>>> import numpy as np
>>> np.set_printoptions(precision=2, suppress=True, linewidth=200, sign=" ")
>>> A = np.load("mat.npy")
>>> print(A)
[[ 0 -2  3]
 [ 3  2 -1]
 [-2 -1 -3]]
>>> q = A.astype(float).copy()
>>> for j in range(3):
...     q[:, j] -= q[:, :j] @ (q[:, :j].T @ q[:, j])
...     q[:, j] /= np.linalg.norm(q[:, j])
... 
>>> print(np.round(q.T @ A, 2) + 0)
[[ 3.61  2.22  0.83]
 [ 0.    2.02 -3.39]
 [ 0.    0.    2.61]]
>>> print(q)
[[ 0.   -0.99 -0.14]
 [ 0.83  0.08 -0.55]
 [-0.55  0.11 -0.82]]
>>> print(round(float(np.abs(q).max()), 2))
0.99
>>> print(q.shape)
(3, 3)
>>> print(q.sum(axis=1))
[-1.13  0.36 -1.26]
>>> print(q.sum(axis=0))
[ 0.28 -0.8  -1.51]
>>> np.zeros(3, 3)
Traceback (most recent call last):
  File "<python-input-12>", line 1, in <module>
    np.zeros(3, 3)
    ~~~~~~~~^^^^^^
TypeError: Cannot interpret '3' as a data type
>>> q[:, 3]
Traceback (most recent call last):
  File "<python-input-13>", line 1, in <module>
    q[:, 3]
    ~^^^^^^
IndexError: index 3 is out of bounds for axis 1 with size 3
>>> print(round(np.linalg.norm(q), 2))
1.73
>>> print(np.linalg.svd(q, compute_uv=False))
[ 1.  1.  1.]
>>> f = np.array([-1, 2, -1, 1, -1, -2])
>>> K = f[np.abs(np.subtract.outer(np.arange(6), np.arange(6)))]
>>> print(K)
[[-1  2 -1  1 -1 -2]
 [ 2 -1  2 -1  1 -1]
 [-1  2 -1  2 -1  1]
 [ 1 -1  2 -1  2 -1]
 [-1  1 -1  2 -1  2]
 [-2 -1  1 -1  2 -1]]
>>> vec = np.array([2, 2, 0, 1, 3, 0])
>>> y = K @ vec
>>> beta, lr = np.zeros(6), 1 / np.linalg.norm(K, 2) ** 2
>>> for i in range(10):
...     beta -= lr * K.T @ (K @ beta - y)
...     if i % 2 == 0: print(i, round(np.linalg.norm(K @ beta - y), 2))
... 
0 4.97
2 4.26
4 3.72
6 3.29
8 2.93
>>> print(beta)
[ 0.9   0.47  0.92  0.45  0.44 -0.29]
>>> print([round(float(np.linalg.det(K[:i, :i])), 2) + 0 for i in range(1, 7)])
[-1.0, -3.0, 0.0, 3.0, -1.0, -8.0]
>>> rng = np.random.default_rng(9528)
>>> z = rng.permutation(6)
>>> print(z)
[ 1  3  0  4  2  5]
>>> B = K[z][:, z]
>>> print(np.allclose(B, K))
False
>>> print(round(float(np.linalg.det(B)), 2), round(float(np.linalg.det(K[z])), 2))
-8.0 -8.0
>>> print(np.diag(B))
[-1 -1 -1 -1 -1 -1]
>>> print(np.sort(np.abs(np.linalg.eigvals(B))))
[ 0.2   0.36  1.68  2.86  3.32  7.06]
>>> F = np.array([[-1, -2, 2, -2, 0],
...     [-5, 3, 3, -3, -3],
...     [-1, -1, 1, -4, 3],
...     [3, -4, 2, 2, -4],
...     [-3, -2, 0, -3, 2]])
>>> F[:, 2] = 5 * F[:, 3]
>>> print(F)
[[ -1  -2 -10  -2   0]
 [ -5   3 -15  -3  -3]
 [ -1  -1 -20  -4   3]
 [  3  -4  10   2  -4]
 [ -3  -2 -15  -3   2]]
>>> Uu, sigma, Vh = np.linalg.svd(F)
>>> evecs = Vh[:(sigma > 1e-8).sum()]
>>> vec = F[0] + 5 * F[4] + rng.integers(2) * np.eye(5)[2]
>>> print(vec)
[-16. -12. -84. -17.  10.]
>>> print(np.allclose(evecs.T @ evecs @ vec, vec))
False
>>> print(round(float(np.linalg.norm(vec - evecs.T @ evecs @ vec)), 2))
0.2
>>> print(np.round(evecs.T @ evecs, 2) + 0)
[[ 1.    0.    0.    0.    0.  ]
 [ 0.    1.    0.    0.    0.  ]
 [ 0.    0.    0.96  0.19  0.  ]
 [ 0.    0.    0.19  0.04  0.  ]
 [ 0.    0.    0.    0.    1.  ]]
